% python3 -q
>>> import numpy as np
>>> from numpy import linalg as LA
>>> np.set_printoptions(precision=2, suppress=True, linewidth=120)
>>> mat = np.array([[2, 1, 2, 1, 2, 1],
...     [0, 1, 0, 1, 0, 1],
...     [0, 1, 0, 1, 0, 1],
...     [2, 1, 2, 1, 2, 1],
...     [0, 1, 0, 1, 0, 1],
...     [0, 1, 0, 1, 0, 1]])
>>> Uu, sigma, Vh = LA.svd(mat)
>>> vecs = Vh[:(sigma > 1e-8).sum()]
>>> rng = np.random.default_rng(617)
>>> x0 = mat[4] + 4 * mat[2] + rng.integers(2) * np.eye(6)[1]
>>> x0
array([0., 6., 0., 5., 0., 5.])
>>> print(np.round(vecs.T @ vecs, 2) + 0)
[[0.33 0.   0.33 0.   0.33 0.  ]
 [0.   0.33 0.   0.33 0.   0.33]
 [0.33 0.   0.33 0.   0.33 0.  ]
 [0.   0.33 0.   0.33 0.   0.33]
 [0.33 0.   0.33 0.   0.33 0.  ]
 [0.   0.33 0.   0.33 0.   0.33]]
>>> print(np.allclose(vecs.T @ vecs @ x0, x0))
False
>>> Uu, sigma, Vh = LA.svd(mat)
>>> np.argmax(sigma[:-1] / (sigma[1:] + 1e-6)) + 1
np.int64(2)
>>> M2 = Uu[:, :2] @ np.diag(sigma[:2]) @ Vh[:2]
>>> M2.round(2) + 0
array([[2., 1., 2., 1., 2., 1.],
       [0., 1., 0., 1., 0., 1.],
       [0., 1., 0., 1., 0., 1.],
       [2., 1., 2., 1., 2., 1.],
       [0., 1., 0., 1., 0., 1.],
       [0., 1., 0., 1., 0., 1.]])
>>> LA.matrix_rank(M2)
np.int64(2)
>>> round(np.abs(mat - M2).max(), 2)
np.float64(0.0)
>>> np.round(LA.norm(mat - M2, 2), 2), round(float(sigma[2]), 2)
(np.float64(0.0), 0.0)
>>> F = np.vander(np.arange(4) - 1, 3, increasing=True)
>>> F
array([[ 1, -1,  1],
       [ 1,  0,  0],
       [ 1,  1,  1],
       [ 1,  2,  4]])
>>> M2 = F / np.sqrt((F ** 2).mean(axis=1, keepdims=True))
>>> F - F.mean(axis=1, keepdims=True)
array([[ 0.67, -1.33,  0.67],
       [ 0.67, -0.33, -0.33],
       [ 0.  ,  0.  ,  0.  ],
       [-1.33, -0.33,  1.67]])
>>> LA.norm(M2, axis=1)
array([1.73, 1.73, 1.73, 1.73])
>>> print(LA.matrix_rank(M2) == LA.matrix_rank(F))
True
>>> q = F.astype(float).copy()
>>> for j in range(3):
...     q[:, j] -= q[:, :j] @ (q[:, :j].T @ q[:, j])
...     q[:, j] /= LA.norm(q[:, j])
... 
>>> q
array([[ 0.5 , -0.67,  0.5 ],
       [ 0.5 , -0.22, -0.5 ],
       [ 0.5 ,  0.22, -0.5 ],
       [ 0.5 ,  0.67,  0.5 ]])
>>> q.T @ q
array([[1., 0., 0.],
       [0., 1., 0.],
       [0., 0., 1.]])
>>> print(q.T @ F)
[[2.   1.   3.  ]
 [0.   2.24 2.24]
 [0.   0.   2.  ]]
>>> print(LA.svd(q, compute_uv=False))
[1. 1. 1.]
>>> print(LA.pinv(q))
[[ 0.5   0.5   0.5   0.5 ]
 [-0.67 -0.22  0.22  0.67]
 [ 0.5  -0.5  -0.5   0.5 ]]
>>> x0 = np.array([-1, 1, 3])
>>> rhs = F @ x0
>>> np.round(LA.pinv(F) @ F, 2) + 0
array([[1., 0., 0.],
       [0., 1., 0.],
       [0., 0., 1.]])
>>> rhs = rhs + 0.05 * rng.normal(size=4)
>>> rhs
array([ 0.94, -1.01,  3.02, 12.99])
>>> coef, *_ = LA.lstsq(F, rhs)
>>> print(coef.round())
[-1.  1.  3.]
>>> K = np.array([[0, 0, 0],
...     [0, 0, 0],
...     [-3, -1, 1],
...     [0, 0, 0],
...     [0, 0, -2],
...     [0, 0, 0],
...     [0, 2, 2],
...     [0, 2, 0],
...     [0, 0, 0],
...     [0, 0, -2],
...     [0, 0, 0],
...     [0, 0, 0],
...     [0, 0, 0],
...     [0, 0, 0],
...     [0, 2, 0],
...     [3, 3, 1]])
>>> # row 1 repeats row 0
>>> W2 = K[[1, 7]].astype(float)
>>> for _ in range(7):
...     z = LA.norm(K[:, None] - W2, axis=-1).argmin(axis=1)
...     W2 = np.array([K[z == j].mean(axis=0) for j in range(2)])
... 
>>> z
array([0, 0, 0, 0, 0, 0, 1, 1, 0, 0, 0, 0, 0, 0, 1, 1])
>>> np.abs(W2[1] - W2[0]).argmax()
np.int64(1)
>>> W2
array([[-0.25, -0.08, -0.25],
       [ 0.75,  2.25,  0.75]])
>>> np.bincount(z)
array([12,  4])
>>> W2[1] - W2[0]
array([1.  , 2.33, 1.  ])
>>> M2 = np.array([[3, -8, -9], [3, -1, 6], [-6, 6, 8]])
>>> feats = np.tril(M2)
>>> feats
array([[ 3,  0,  0],
       [ 3, -1,  0],
       [-6,  6,  8]])
>>> # row 2 dominates
>>> np.prod(np.diag(feats)), np.round(LA.det(feats), 2)
(np.int64(-24), np.float64(-24.0))
>>> LA.matrix_power(feats - np.diag(np.diag(feats)), 3)
array([[0, 0, 0],
       [0, 0, 0],
       [0, 0, 0]])
>>> LA.matrix_rank(feats - feats[0, 0] * np.eye(3))
np.int64(2)
>>> np.sort(LA.eigvals(feats))
array([-1.,  3.,  8.])
>>> evals, vecs = LA.eig(feats)
>>> feats @ vecs[:, 0] - evals[0] * vecs[:, 0]
array([0., 0., 0.])
>>> np.sort(LA.eigvals(feats.T))
array([-1.,  3.,  8.])
>>> np.sort(LA.eigvals(LA.inv(feats)))
array([-1.  ,  0.12,  0.33])
>>> print(np.prod(evals))
-24.0
>>> E = np.triu(rng.random((2, 2)) < 1.2, 1).astype(int)
>>> E = E + E.T
>>> E
array([[0, 1],
       [1, 0]])
>>> hat = np.triu(np.array([[3, 5], [-3, -5]]), 1) + np.eye(2)
>>> M2 = hat @ E @ LA.inv(hat)
>>> LA.matrix_rank(M2)
np.int64(2)
>>> np.round(LA.det(M2), 2)
np.float64(-1.0)
>>> print(np.trace(M2), np.trace(E))
0.0 0
>>> np.poly(M2)
array([ 1.,  0., -1.])
>>> data = np.loadtxt("dump.csv", delimiter=",")
>>> print(data)
[[ 1.94  0.96  3.98]
 [ 3.67  2.11  4.56]
 [-0.68 -0.79  3.11]
 [-1.77 -1.51  2.74]
 [-3.59 -2.72  2.14]
 [ 0.45 -0.03  3.48]
 [ 4.56  2.7   4.85]
 [ 3.43  1.96  4.48]
 [ 2.19  1.13  4.06]
 [ 5.48  3.32  5.16]
 [ 2.85  1.57  4.28]
 [-2.62 -2.08  2.46]
 [-0.91 -0.94  3.03]]
>>> # rows and columns are dependent
>>> Xs = data - data.mean(axis=0)
>>> Uu, sigma, Vh = LA.svd(Xs, full_matrices=False)
>>> round(float((sigma ** 2).sum() ** 2 / (sigma ** 4).sum()), 2)
1.0
>>> sigma.round(2) + 0
array([12.46,  0.  ,  0.  ])
